$ python -q
>>> import numpy as np
>>> import numpy.linalg as la
>>> np.set_printoptions(suppress=True, linewidth=120)
>>> X = np.load("mat.npy")
>>> X
array([[ -8,   3,  -3,   7,  -2, -11,  -4],
       [ -6,   6,  -2,   0,   0,  -6,  -4],
       [-10,   8,  -3,   3,   0, -11,  -7],
       [ -4,   0,  -3,   5,  -4,  -7,   1],
       [ -9,   6,   1,   6,   6,  -9, -13],
       [ -6,   3,  -5,   3,  -6,  -9,   2],
       [ -9,   8,  -4,   1,  -2, -10,  -4]])
>>> # rank 3
>>> f, r1 = X[6], X[4]
>>> f @ r1
np.int64(261)
>>> f @ f
np.int64(282)
>>> pr = (f @ r1) / (f @ f) * f
>>> round(float(la.norm(f + r1) ** 2 + la.norm(f - r1) ** 2), 1)
1444.0
>>> pr.round(1)
array([-8.3,  7.4, -3.7,  0.9, -1.9, -9.3, -3.7])
>>> np.outer(f, r1)
array([[  81,  -54,   -9,  -54,  -54,   81,  117],
       [ -72,   48,    8,   48,   48,  -72, -104],
       [  36,  -24,   -4,  -24,  -24,   36,   52],
       [  -9,    6,    1,    6,    6,   -9,  -13],
       [  18,  -12,   -2,  -12,  -12,   18,   26],
       [  90,  -60,  -10,  -60,  -60,   90,  130],
       [  36,  -24,   -4,  -24,  -24,   36,   52]])
>>> Uu, sigma, Vh = la.svd(X)
>>> evecs = Vh[:(sigma > 1e-8).sum()]
>>> rng = np.random.default_rng(41)
>>> x = X[4] + 5 * X[5] + rng.integers(2) * np.eye(7)[4]
>>> x
array([-39.,  21., -24.,  21., -23., -54.,  -3.])
>>> np.allclose(evecs.T @ evecs @ x, x)
False
>>> arr = np.loadtxt("run7.csv", delimiter=",")
>>> arr
array([[ 4.,  5.,  0.,  0.,  0.,  0.],
       [-5.,  2.,  0.,  0.,  0.,  0.],
       [ 5., -3.,  0.,  0.,  0.,  0.],
       [ 0.,  0.,  4.,  5.,  0.,  0.],
       [ 0.,  0., -5.,  2.,  0.,  0.],
       [ 0.,  0.,  5., -3.,  0.,  0.],
       [ 0.,  0.,  0.,  0.,  4.,  5.],
       [ 0.,  0.,  0.,  0., -5.,  2.],
       [ 0.,  0.,  0.,  0.,  5., -3.]])
>>> x = np.array([-4, 3, 4, 3, -2, 0])
>>> y = arr @ x
>>> np.round(la.solve(arr.T @ arr, arr.T @ y), 1) + 0
array([-4.,  3.,  4.,  3., -2.,  0.])
>>> y
array([ -1.,  26., -29.,  31., -14.,  11.,  -8.,  10., -10.])
>>> print(np.round(la.lstsq(arr, y)[0], 1) + 0)
[-4.  3.  4.  3. -2.  0.]
>>> y = y + 0.3 * rng.normal(size=9)
>>> y.round(1)
array([ -0.9,  26. , -28.8,  30.6, -13.7,  11. ,  -8.4,   9.6, -10.4])
>>> beta, *_ = la.lstsq(arr, y)
>>> [round(float(la.norm(la.solve(arr.T @ arr + lam * np.eye(6), arr.T @ y))), 2) for lam in (0, 1, 10, 100)]
[7.3, 7.16, 6.15, 2.64]
>>> beta.round(1) + 0
array([-4. ,  3. ,  3.9,  3. , -2. ,  0. ])
>>> round(la.norm(y - arr @ beta), 1)
np.float64(0.6)
>>> O, R = la.qr(arr)
>>> np.trace(O @ O.T)
np.float64(6.0)
>>> print(R.round(1))
[[-8.1  0.6  0.   0.   0.   0. ]
 [ 0.  -6.1  0.   0.   0.   0. ]
 [ 0.   0.  -8.1  0.6  0.   0. ]
 [ 0.   0.   0.  -6.1  0.   0. ]
 [ 0.   0.   0.   0.  -8.1  0.6]
 [ 0.   0.   0.   0.   0.  -6.1]]
>>> np.round(O @ R, 1) + 0
array([[ 4.,  5.,  0.,  0.,  0.,  0.],
       [-5.,  2.,  0.,  0.,  0.,  0.],
       [ 5., -3.,  0.,  0.,  0.,  0.],
       [ 0.,  0.,  4.,  5.,  0.,  0.],
       [ 0.,  0., -5.,  2.,  0.,  0.],
       [ 0.,  0.,  5., -3.,  0.,  0.],
       [ 0.,  0.,  0.,  0.,  4.,  5.],
       [ 0.,  0.,  0.,  0., -5.,  2.],
       [ 0.,  0.,  0.,  0.,  5., -3.]])
>>> other = np.c_[arr[:, :1] @ np.array([[-5]]), np.array([2, 2, 1, -3, -3, 0, 0, -3, 3])]
>>> other
array([[-20.,   2.],
       [ 25.,   2.],
       [-25.,   1.],
       [  0.,  -3.],
       [  0.,  -3.],
       [  0.,   0.],
       [  0.,   0.],
       [  0.,  -3.],
       [  0.,   3.]])
>>> np.round(la.norm(other - arr @ la.lstsq(arr, other)[0], axis=0), 1) + 0
array([0. , 3.5])
>>> print(la.matrix_rank(np.c_[arr, other]))
7
>>> la.matrix_rank(other)
np.int64(2)
>>> hat = arr @ la.solve(arr.T @ arr, arr.T)
>>> np.round(la.eigvalsh(hat), 1) + 0
array([0., 0., 0., 1., 1., 1., 1., 1., 1.])
>>> print(np.allclose(hat @ hat, hat))
True
